>>> import numpy as np
>>> np.set_printoptions(precision=2, suppress=True, linewidth=160)
>>> mat = np.loadtxt("sample14.csv", delimiter=",")
>>> mat
array([[-1.99, -0.99, -3.02, -2.97, -1.02,  0.98, -3.04],
       [-1.98, -1.03, -2.98, -3.01, -0.98,  0.99, -2.98],
       [-2.  , -1.03, -2.99, -2.99, -0.99,  1.03, -3.  ],
       [-2.01, -0.98, -3.02, -3.  , -1.02,  0.99, -3.  ],
       [-1.99, -0.98, -2.99, -2.99, -0.99,  1.04, -3.01],
       [-1.98, -0.99, -2.98, -2.96, -1.03,  0.99, -3.  ],
       [-3.  ,  2.02,  1.01,  1.01,  1.98,  3.02, -1.02],
       [-3.01,  1.99,  0.97,  0.99,  2.01,  2.98, -0.98],
       [-3.01,  2.  ,  0.98,  1.01,  1.99,  2.98, -1.  ],
       [-3.  ,  1.99,  0.99,  1.02,  2.01,  3.02, -1.01],
       [-3.01,  2.01,  1.01,  0.97,  2.03,  3.01, -1.02],
       [-3.01,  2.01,  1.  ,  0.98,  2.05,  2.98, -1.04],
       [ 3.02,  3.  , -0.01,  2.02,  0.02,  1.02, -0.02],
       [ 3.  ,  2.96, -0.03,  2.02, -0.02,  0.97,  0.03],
       [ 3.02,  2.99, -0.01,  2.04,  0.  ,  0.98,  0.  ],
       [ 2.99,  3.  ,  0.01,  2.  , -0.05,  0.95,  0.03],
       [ 3.  ,  3.  ,  0.  ,  1.97,  0.03,  0.99,  0.03],
       [ 2.99,  2.98,  0.02,  2.02, -0.03,  0.99,  0.01]])
>>> proj = mat @ np.linalg.solve(mat.T @ mat, mat.T)
>>> round(np.trace(proj), 2)
np.float64(7.0)
>>> proj @ mat[:, 5]
array([0.98, 0.99, 1.03, 0.99, 1.04, 0.99, 3.02, 2.98, 2.98, 3.02, 3.01, 2.98, 1.02, 0.97, 0.98, 0.95, 0.99, 0.99])
>>> np.abs(np.linalg.svd(mat)[2][-1])
array([0.17, 0.03, 0.72, 0.16, 0.18, 0.08, 0.63])
>>> [round(float(x), 2) for x in np.linalg.svd(mat, compute_uv=False)[:3]]
[16.16, 13.31, 8.81]
>>> J = np.load("data.npy")
>>> J
array([[0, 0, 0, 0, 1, 0, 0],
       [0, 0, 1, 0, 1, 0, 0],
       [0, 1, 0, 0, 1, 0, 0],
       [0, 0, 0, 0, 0, 0, 0],
       [1, 1, 1, 0, 0, 0, 0],
       [0, 0, 0, 0, 0, 0, 1],
       [0, 0, 0, 0, 0, 1, 0]])
>>> w, V = np.linalg.eigh(J)
>>> np.abs(V[:, -1]).round(6).argmax()
np.int64(4)
>>> print(np.unique(w.round(6) + 0, return_counts=True)[1])
[1 2 1 1 1 1]
>>> print((w > 1e-8).sum(), (w < -1e-8).sum())
3 3
>>> np.linalg.eigvalsh(J + 3 * np.eye(7))
array([1.52, 2.  , 2.  , 3.  , 3.31, 4.  , 5.17])
>>> np.linalg.eigvalsh(J @ J)
array([0.  , 0.1 , 1.  , 1.  , 1.  , 2.19, 4.71])
>>> np.round(V.T @ V, 2) + 0
array([[1., 0., 0., 0., 0., 0., 0.],
       [0., 1., 0., 0., 0., 0., 0.],
       [0., 0., 1., 0., 0., 0., 0.],
       [0., 0., 0., 1., 0., 0., 0.],
       [0., 0., 0., 0., 1., 0., 0.],
       [0., 0., 0., 0., 0., 1., 0.],
       [0., 0., 0., 0., 0., 0., 1.]])
>>> data = np.loadtxt("dump.csv", delimiter=",")
>>> print(data)
[[4. 1. 1. 1.]
 [1. 4. 1. 1.]
 [1. 1. 4. 1.]
 [1. 1. 1. 4.]]
>>> # equal to its transpose
>>> rng = np.random.default_rng(63)
>>> A2 = data + rng.integers(-2, 3, (4, 1)) @ rng.integers(-2, 3, (1, 4))
>>> A2
array([[ 4.,  1.,  1.,  1.],
       [ 1.,  4.,  1.,  1.],
       [ 5., -3.,  4.,  1.],
       [ 5., -3.,  1.,  4.]])
>>> np.abs(A2 - data).sum(axis=1)
array([0., 0., 8., 8.])
>>> proj = np.triu(np.array([[-3, 0, 1, -2], [0, 0, 1, 3], [-3, 2, -1, 3], [-3, 2, 2, -1]]), 1) + np.eye(4)
>>> A2 = proj @ data @ np.linalg.inv(proj)
>>> np.poly(A2)
array([   1.,  -16.,   90., -216.,  189.])
>>> A2
array([[ 3.,  0.,  0.,  0.],
       [ 5.,  8., -5., 15.],
       [ 4.,  4., -1., 12.],
       [ 1.,  1., -1.,  6.]])
>>> np.linalg.matrix_rank(A2)
np.int64(4)
>>> sv = 3 * 0.9 ** np.arange(3)
>>> F = rng.normal(size=(10, 3)) * rng.permutation(sv)
>>> F
array([[ 3.7 ,  2.89,  3.42],
       [ 0.61,  3.27,  5.86],
       [ 2.81,  3.6 , -1.55],
       [-5.85, -0.68, -0.15],
       [ 3.5 , -1.  ,  0.28],
       [ 0.19,  4.56,  0.73],
       [-0.76,  0.43,  0.89],
       [ 3.08, -1.54,  4.3 ],
       [ 3.27,  2.02,  2.11],
       [-0.15, -3.41, -1.03]])
>>> F.sum(axis=1)
array([10.  ,  9.74,  4.86, -6.68,  2.77,  5.49,  0.56,  5.83,  7.39, -4.58])
>>> np.count_nonzero(F)
np.int64(30)
>>> F.mean(axis=0)
array([1.04, 1.01, 1.49])
>>> F.sum(axis=0)
array([10.4 , 10.13, 14.86])
>>> u, r1 = F[9], F[0]
>>> round(u @ r1, 2)
np.float64(-13.88)
>>> pr = (u @ r1) / (u @ u) * u
>>> np.linalg.matrix_rank(np.outer(u, r1))
np.int64(1)
>>> np.outer(u, r1)
array([[ -0.54,  -0.42,  -0.5 ],
       [-12.6 ,  -9.83, -11.64],
       [ -3.8 ,  -2.96,  -3.51]])
>>> round((r1 - pr) @ u, 2)
np.float64(0.0)
>>> cen = F - F.mean(axis=0)
>>> Uu, sv, vt = np.linalg.svd(cen, full_matrices=False)
>>> sv ** 2 / (sv ** 2).sum()
array([0.51, 0.28, 0.21])
>>> np.abs(vt[-1])
array([0.29, 0.34, 0.9 ])
>>> np.abs(vt[0]).argmax()
np.int64(0)
>>> round(float((sv ** 2).sum() ** 2 / (sv ** 4).sum()), 2)
2.61
>>> (np.sign(Uu[:, 0]) == np.sign(Uu[0, 0])).astype(int)
array([1, 1, 1, 0, 1, 1, 0, 1, 1, 0])
